% python3 -q
>>> import numpy as np
>>> np.set_printoptions(precision=2, suppress=True, linewidth=200)
>>> A = np.load("test7.npy")
>>> A
array([[ 0.99,  0.07,  0.03, -0.01,  0.07,  0.05,  0.01,  0.07, -0.05,  0.01],
       [ 0.07,  0.53, -0.2 ,  0.07, -0.47, -0.33, -0.07, -0.47,  0.33, -0.07],
       [ 0.03, -0.2 ,  0.91,  0.03, -0.2 , -0.14, -0.03, -0.2 ,  0.14, -0.03],
       [-0.01,  0.07,  0.03,  0.99,  0.07,  0.05,  0.01,  0.07, -0.05,  0.01],
       [ 0.07, -0.47, -0.2 ,  0.07,  0.53, -0.33, -0.07, -0.47,  0.33, -0.07],
       [ 0.05, -0.33, -0.14,  0.05, -0.33,  0.76, -0.05, -0.33,  0.24, -0.05],
       [ 0.01, -0.07, -0.03,  0.01, -0.07, -0.05,  0.99, -0.07,  0.05, -0.01],
       [ 0.07, -0.47, -0.2 ,  0.07, -0.47, -0.33, -0.07,  0.53,  0.33, -0.07],
       [-0.05,  0.33,  0.14, -0.05,  0.33,  0.24,  0.05,  0.33,  0.76,  0.05],
       [ 0.01, -0.07, -0.03,  0.01, -0.07, -0.05, -0.01, -0.07,  0.05,  0.99]])
>>> vals, vecs = np.linalg.eigh(A)
>>> x = np.array([2, 1, 2, -3, 3, -1, -2, 3, 1, -2])
>>> np.round(vecs * np.maximum(vals, 0) @ vecs.T, 2) + 0
array([[ 1.  ,  0.03,  0.01,  0.  ,  0.03,  0.02,  0.  ,  0.03, -0.02,  0.  ],
       [ 0.03,  0.77, -0.1 ,  0.03, -0.23, -0.17, -0.03, -0.23,  0.17, -0.03],
       [ 0.01, -0.1 ,  0.96,  0.01, -0.1 , -0.07, -0.01, -0.1 ,  0.07, -0.01],
       [ 0.  ,  0.03,  0.01,  1.  ,  0.03,  0.02,  0.  ,  0.03, -0.02,  0.  ],
       [ 0.03, -0.23, -0.1 ,  0.03,  0.77, -0.17, -0.03, -0.23,  0.17, -0.03],
       [ 0.02, -0.17, -0.07,  0.02, -0.17,  0.88, -0.02, -0.17,  0.12, -0.02],
       [ 0.  , -0.03, -0.01,  0.  , -0.03, -0.02,  1.  , -0.03,  0.02,  0.  ],
       [ 0.03, -0.23, -0.1 ,  0.03, -0.23, -0.17, -0.03,  0.77,  0.17, -0.03],
       [-0.02,  0.17,  0.07, -0.02,  0.17,  0.12,  0.02,  0.17,  0.88,  0.02],
       [ 0.  , -0.03, -0.01,  0.  , -0.03, -0.02,  0.  , -0.03,  0.02,  1.  ]])
>>> np.round(vecs * np.abs(vals) @ vecs.T, 2) + 0
array([[1., 0., 0., 0., 0., 0., 0., 0., 0., 0.],
       [0., 1., 0., 0., 0., 0., 0., 0., 0., 0.],
       [0., 0., 1., 0., 0., 0., 0., 0., 0., 0.],
       [0., 0., 0., 1., 0., 0., 0., 0., 0., 0.],
       [0., 0., 0., 0., 1., 0., 0., 0., 0., 0.],
       [0., 0., 0., 0., 0., 1., 0., 0., 0., 0.],
       [0., 0., 0., 0., 0., 0., 1., 0., 0., 0.],
       [0., 0., 0., 0., 0., 0., 0., 1., 0., 0.],
       [0., 0., 0., 0., 0., 0., 0., 0., 1., 0.],
       [0., 0., 0., 0., 0., 0., 0., 0., 0., 1.]])
>>> round(x @ A @ x / (x @ x), 2), np.round(vals[0], 2), round(vals[-1], 2)
(np.float64(0.63), np.float64(-1.0), np.float64(1.0))
>>> np.linalg.svd(A, compute_uv=False)
array([1., 1., 1., 1., 1., 1., 1., 1., 1., 1.])
>>> np.round(A.T @ A, 2) + 0
array([[1., 0., 0., 0., 0., 0., 0., 0., 0., 0.],
       [0., 1., 0., 0., 0., 0., 0., 0., 0., 0.],
       [0., 0., 1., 0., 0., 0., 0., 0., 0., 0.],
       [0., 0., 0., 1., 0., 0., 0., 0., 0., 0.],
       [0., 0., 0., 0., 1., 0., 0., 0., 0., 0.],
       [0., 0., 0., 0., 0., 1., 0., 0., 0., 0.],
       [0., 0., 0., 0., 0., 0., 1., 0., 0., 0.],
       [0., 0., 0., 0., 0., 0., 0., 1., 0., 0.],
       [0., 0., 0., 0., 0., 0., 0., 0., 1., 0.],
       [0., 0., 0., 0., 0., 0., 0., 0., 0., 1.]])
>>> np.round(A[:, 3] @ A[:, 7], 2)
np.float64(0.0)
>>> round(np.trace(A), 2)
np.float64(8.0)
>>> np.round(np.abs(np.linalg.eigvals(A)).max(), 2)
np.float64(1.0)
>>> np.round(A @ A, 2) + 0
array([[1., 0., 0., 0., 0., 0., 0., 0., 0., 0.],
       [0., 1., 0., 0., 0., 0., 0., 0., 0., 0.],
       [0., 0., 1., 0., 0., 0., 0., 0., 0., 0.],
       [0., 0., 0., 1., 0., 0., 0., 0., 0., 0.],
       [0., 0., 0., 0., 1., 0., 0., 0., 0., 0.],
       [0., 0., 0., 0., 0., 1., 0., 0., 0., 0.],
       [0., 0., 0., 0., 0., 0., 1., 0., 0., 0.],
       [0., 0., 0., 0., 0., 0., 0., 1., 0., 0.],
       [0., 0., 0., 0., 0., 0., 0., 0., 1., 0.],
       [0., 0., 0., 0., 0., 0., 0., 0., 0., 1.]])
>>> F = np.loadtxt("data.csv", delimiter=",")
>>> F
array([[-1.6,  0.9, -1.2,  0.3],
       [ 0.3, -1. ,  1.3,  0.4],
       [-0.2,  0.1, -0.7,  2.7],
       [ 0.9, -1.1,  1. ,  1. ],
       [ 1. ,  0.8, -1.2,  0.2],
       [-0.9,  1.7,  1.3, -1.7],
       [-1. , -1.1, -0.1,  1. ],
       [-2.4, -1.6, -0.4,  1.6],
       [ 1. , -0.6,  0.7,  0. ],
       [-1.1,  0. , -0.2,  0.8]])
>>> G = F.T @ F
>>> np.allclose(G, G.T)
True
>>> (F @ F.T).shape
(10, 10)
>>> np.round(np.trace(G), 2), (F ** 2).sum()
(np.float64(49.09), np.float64(49.09))
>>> arr = np.load("a.npy")
>>> arr
array([[0, 0, 2, 0, 0, 0, 0],
       [0, 0, 0, 1, 0, 0, 0],
       [0, 0, 0, 0, 0, 1, 0],
       [0, 0, 0, 0, 0, 0, 1],
       [2, 0, 0, 0, 0, 0, 0],
       [0, 0, 0, 0, 3, 0, 0],
       [0, 3, 0, 0, 0, 0, 0]])
>>> rng = np.random.default_rng(654405)
>>> labels = rng.permutation(7)
>>> labels
array([5, 0, 4, 6, 2, 1, 3])
>>> other = arr[labels][:, labels]
>>> np.round(np.linalg.det(other), 2), np.round(np.linalg.det(arr[labels]), 2)
(np.float64(-36.0), np.float64(-36.0))
>>> np.sort(np.abs(np.linalg.eigvals(other)))
array([1.44, 1.44, 1.44, 1.86, 1.86, 1.86, 1.86])
>>> np.trace(other)
np.int64(0)
>>> np.allclose(other, arr)
False
>>> np.diag(other)
array([0, 0, 0, 0, 0, 0, 0])
